% ipython --no-banner

In [1]: import numpy as np

In [2]: np.set_printoptions(suppress=True, linewidth=160)

In [3]: A = np.load("out1.npy")

In [4]: A
Out[4]: 
array([[ 1, -1,  1, -1],
       [ 1,  0,  0,  0],
       [ 1,  1,  1,  1],
       [ 1,  2,  4,  8],
       [ 1,  3,  9, 27],
       [ 1,  4, 16, 64]])

In [5]: # column 3 dominates

In [6]: x0 = np.array([1, -5, 1, 8])

In [7]: target = A @ x0

In [8]: np.round(np.linalg.pinv(A) @ A, 4) + 0
Out[8]: 
array([[1., 0., 0., 0.],
       [0., 1., 0., 0.],
       [0., 0., 1., 0.],
       [0., 0., 0., 1.]])

In [9]: rng = np.random.default_rng(733199)

In [10]: target = target + 0.3 * rng.normal(size=6)

In [11]: target.round(4)
Out[11]: array([ -1.2564,   0.8173,   4.3186,  59.4149, 210.9675, 508.428 ])

In [12]: b, *_ = np.linalg.lstsq(A, target)

In [13]: np.round(np.linalg.norm(target - A @ b), 4)
Out[13]: np.float64(0.6379)

In [14]: np.round(A.T @ (target - A @ b), 4) + 0
Out[14]: array([0., 0., 0., 0.])

In [15]: t = np.radians(15)

In [16]: R = np.eye(4)

In [17]: R[0, 0] = R[2, 2] = np.cos(t)

In [18]: R[0, 2], R[2, 0] = -np.sin(t), np.sin(t)

In [19]: R.round(4)
Out[19]: 
array([[ 0.9659,  0.    , -0.2588,  0.    ],
       [ 0.    ,  1.    ,  0.    ,  0.    ],
       [ 0.2588,  0.    ,  0.9659,  0.    ],
       [ 0.    ,  0.    ,  0.    ,  1.    ]])

In [20]: B = A @ R.T

In [21]: np.allclose(A @ A.T, B @ B.T)
Out[21]: True

In [22]: np.round(np.linalg.det(R), 4), round(float(np.trace(R)), 4)
Out[22]: (np.float64(1.0), 3.9319)

In [23]: r0 = np.array([0, 0, 0, 1])

In [24]: B = R + np.outer(r0, np.eye(4)[3])

In [25]: B.round(4)
Out[25]: 
array([[ 0.9659,  0.    , -0.2588,  0.    ],
       [ 0.    ,  1.    ,  0.    ,  0.    ],
       [ 0.2588,  0.    ,  0.9659,  0.    ],
       [ 0.    ,  0.    ,  0.    ,  2.    ]])

In [26]: J = np.load("w.npy")

In [27]: J
Out[27]: 
array([[ 0, -1,  4,  0,  2],
       [ 1,  0, -5,  4,  3],
       [-4,  5,  0,  8,  5],
       [ 0, -4, -8,  0,  4],
       [-2, -3, -5, -4,  0]])

In [28]: # rank 4

In [29]: r = np.linalg.matrix_rank(J)

In [30]: r
Out[30]: np.int64(4)

In [31]: null = np.linalg.svd(J)[2][r:].T

In [32]: np.allclose(J @ null, 0)
Out[32]: True

In [33]: np.round(J @ null, 4) + 0
Out[33]: 
array([[0.],
       [0.],
       [0.],
       [0.],
       [0.]])

In [34]: K = np.load("case15.npy")

In [35]: K
Out[35]: 
array([[ 2,  3,  4,  5,  6,  7],
       [ 8,  9, 10, 11, 12, 13],
       [14, 15, 16, 17, 18, 19],
       [20, 21, 22, 23, 24, 25],
       [26, 27, 28, 29, 30, 31],
       [32, 33, 34, 35, 36, 37]])

In [36]: np.linalg.cond(K) > 100
Out[36]: np.True_

In [37]: U, sigma, Vh = np.linalg.svd(K)

In [38]: sigma.round(4) + 0
Out[38]: array([132.4816,   4.7554,   0.    ,   0.    ,   0.    ,   0.    ])

In [39]: B = U[:, :2] @ np.diag(sigma[:2]) @ Vh[:2]

In [40]: np.round(np.abs(K - B).max(), 4)
Out[40]: np.float64(0.0)

In [41]: np.linalg.matrix_rank(B)
Out[41]: np.int64(2)

In [42]: np.round(np.linalg.norm(K - B, 2), 4), round(sigma[2], 4)
Out[42]: (np.float64(0.0), np.float64(0.0))

In [43]: r = np.linalg.matrix_rank(K)

In [44]: r
Out[44]: np.int64(2)

In [45]: null = np.linalg.svd(K)[2][r:].T

In [46]: [int(np.linalg.matrix_rank(K[:, :j + 1])) for j in range(6)]
Out[46]: [1, 2, 2, 2, 2, 2]

In [47]: null.shape
Out[47]: (6, 4)

In [48]: [int(np.linalg.matrix_rank(K[:i])) for i in range(1, len(K) + 1)]
Out[48]: [1, 2, 2, 2, 2, 2]

In [49]: np.linalg.matrix_rank(K.T @ K), np.linalg.matrix_rank(K @ K.T)
Out[49]: (np.int64(2), np.int64(2))

In [50]: np.allclose(K @ null, 0)
Out[50]: True

In [51]: B = K / np.linalg.norm(K, axis=1, keepdims=True)

In [52]: G = B @ B.T

In [53]: (G - 2 * np.eye(6)).round(6).argmax(axis=1)
Out[53]: array([1, 2, 3, 4, 5, 4])

In [54]: G[2].round(4)
Out[54]: array([0.9665, 0.9983, 1.    , 0.9996, 0.9991, 0.9986])

In [55]: U, sigma, Vh = np.linalg.svd(K)

In [56]: evecs = Vh[:(sigma > 1e-8).sum()]

In [57]: x0 = K[2] + -2 * K[4] + rng.integers(2) * np.eye(6)[1]

In [58]: x0
Out[58]: array([-38., -39., -40., -41., -42., -43.])

In [59]: np.round(np.diag(evecs.T @ evecs), 4)
Out[59]: array([0.5238, 0.2952, 0.181 , 0.181 , 0.2952, 0.5238])

In [60]: round(np.linalg.norm(x0 - evecs.T @ evecs @ x0), 4)
Out[60]: np.float64(0.0)

In [61]: np.allclose(evecs.T @ evecs @ x0, x0)
Out[61]: True

In [62]: F = np.array([[-5, -1, -5, 3, -5, -4],
    ...:     [-1, 4, -2, 1, -3, -9],
    ...:     [-5, 5, -6, -1, -6, -7],
    ...:     [-5, 6, -4, -2, -7, -4],
    ...:     [-4, 6, 1, -4, -8, -7],
    ...:     [-7, 3, -1, -6, -11, -11],
    ...:     [-2, 3, -4, -2, -6, -12],
    ...:     [-6, 8, -3, -7, -9, -8],
    ...:     [-2, 5, -1, -6, -6, -9],
    ...:     [-5, 0, 2, -3, -10, -10]])

In [63]: x0 = np.array([0, 0, 1, 0, 1, 0])

In [64]: target = F @ x0

In [65]: b, lr = np.zeros(6), 1 / np.linalg.norm(F, 2) ** 2

In [66]: for i in range(8):
    ...:     b -= lr * F.T @ (F @ b - target)
    ...:     if i % 2 == 0: print(i, round(np.linalg.norm(F @ b - target), 4))
    ...: 
0 7.6017
2 6.7936
4 6.0834
6 5.4593

In [67]: round(np.linalg.cond(F), 4)
Out[67]: np.float64(38.9973)

In [68]: b.round(4)
Out[68]: array([ 0.345 , -0.2115,  0.3386,  0.0415,  0.4235,  0.3766])

In [69]: B = np.c_[F[:, :5] @ np.array([[0, -2, -2, -1, 2],
    ...:     [-1, -3, 0, 0, -3],
    ...:     [3, -3, -1, 3, -2],
    ...:     [-3, 1, 1, 2, -3],
    ...:     [3, -3, -1, -1, -3]]), np.array([-1, -3, -3, -3, 1, 0, 2, 2, 0, 0])]

In [70]: B
Out[70]: 
array([[-38,  46,  23,   1,   9,  -1],
       [-22,   6,   8,   0,  -4,  -3],
       [-38,  30,  21,  -9,   8,  -3],
       [-33,  23,  19,  -4,   7,  -3],
       [-15,   7,  11,   7,   8,   1],
       [-21,  35,  20,   3,  30,   0],
       [-27,  23,  12,  -8,  19,   2],
       [-23,  17,  17,  -8,  18,   2],
       [ -8,   4,   5,  -7,  19,   0],
       [-15,  31,  15,  15,  25,   0]])

In [71]: np.round(np.linalg.norm(B - F @ np.linalg.lstsq(F, B)[0], axis=0), 4) + 0
Out[71]: array([0.    , 0.    , 0.    , 0.    , 0.    , 4.2494])

In [72]: np.linalg.matrix_rank(B)
Out[72]: np.int64(6)

In [73]: U, sigma, Vh = np.linalg.svd(F, full_matrices=False)

In [74]: np.round(sigma / sigma[0], 4)
Out[74]: array([1.    , 0.2512, 0.2258, 0.1958, 0.0915, 0.0256])

In [75]: np.round(U.T @ F @ Vh.T, 4) + 0
Out[75]: 
array([[41.3622,  0.    ,  0.    ,  0.    ,  0.    ,  0.    ],
       [ 0.    , 10.3889,  0.    ,  0.    ,  0.    ,  0.    ],
       [ 0.    ,  0.    ,  9.3402,  0.    ,  0.    ,  0.    ],
       [ 0.    ,  0.    ,  0.    ,  8.0969,  0.    ,  0.    ],
       [ 0.    ,  0.    ,  0.    ,  0.    ,  3.7837,  0.    ],
       [ 0.    ,  0.    ,  0.    ,  0.    ,  0.    ,  1.0606]])

In [76]: np.round(Vh @ Vh.T, 4) + 0
Out[76]: 
array([[1., 0., 0., 0., 0., 0.],
       [0., 1., 0., 0., 0., 0.],
       [0., 0., 1., 0., 0., 0.],
       [0., 0., 0., 1., 0., 0.],
       [0., 0., 0., 0., 1., 0.],
       [0., 0., 0., 0., 0., 1.]])

In [77]: def softmax(z):
    ...:     e = np.exp(z - z.max(axis=-1, keepdims=True))
    ...:     return e / e.sum(axis=-1, keepdims=True)
    ...: 

In [78]: np.round(softmax(F[7]), 4) + 0
Out[78]: array([0., 1., 0., 0., 0., 0.])

In [79]: np.round(softmax(10 * F[7]), 4) + 0
Out[79]: array([0., 1., 0., 0., 0., 0.])

In [80]: np.round(softmax(F).sum(axis=1), 4)
Out[80]: array([1., 1., 1., 1., 1., 1., 1., 1., 1., 1.])

In [81]: att = F @ F.T / np.sqrt(6)

In [82]: np.round(softmax(att + np.triu(np.full(att.shape, -np.inf), 1)), 4) + 0
Out[82]: 
array([[1.    , 0.    , 0.    , 0.    , 0.    , 0.    , 0.    , 0.    , 0.    , 0.    ],
       [0.    , 1.    , 0.    , 0.    , 0.    , 0.    , 0.    , 0.    , 0.    , 0.    ],
       [0.    , 0.    , 1.    , 0.    , 0.    , 0.    , 0.    , 0.    , 0.    , 0.    ],
       [0.    , 0.    , 0.8851, 0.1149, 0.    , 0.    , 0.    , 0.    , 0.    , 0.    ],
       [0.    , 0.    , 0.    , 0.    , 1.    , 0.    , 0.    , 0.    , 0.    , 0.    ],
       [0.    , 0.    , 0.    , 0.    , 0.    , 1.    , 0.    , 0.    , 0.    , 0.    ],
       [0.    , 0.    , 0.    , 0.    , 0.    , 0.9999, 0.0001, 0.    , 0.    , 0.    ],
       [0.    , 0.    , 0.    , 0.    , 0.    , 0.1149, 0.    , 0.8851, 0.    , 0.    ],
       [0.    , 0.    , 0.    , 0.    , 0.    , 0.9632, 0.    , 0.0368, 0.    , 0.    ],
       [0.    , 0.    , 0.    , 0.    , 0.    , 1.    , 0.    , 0.    , 0.    , 0.    ]])

In [83]: softmax(att).round(6).argmax(axis=1)
Out[83]: array([5, 5, 5, 7, 5, 5, 5, 7, 5, 5])

In [84]: r0 = np.array([0, 3, 3])

In [85]: np.cross(F[9, :3], F[4, :3])
Out[85]: array([-12,  -3, -30])
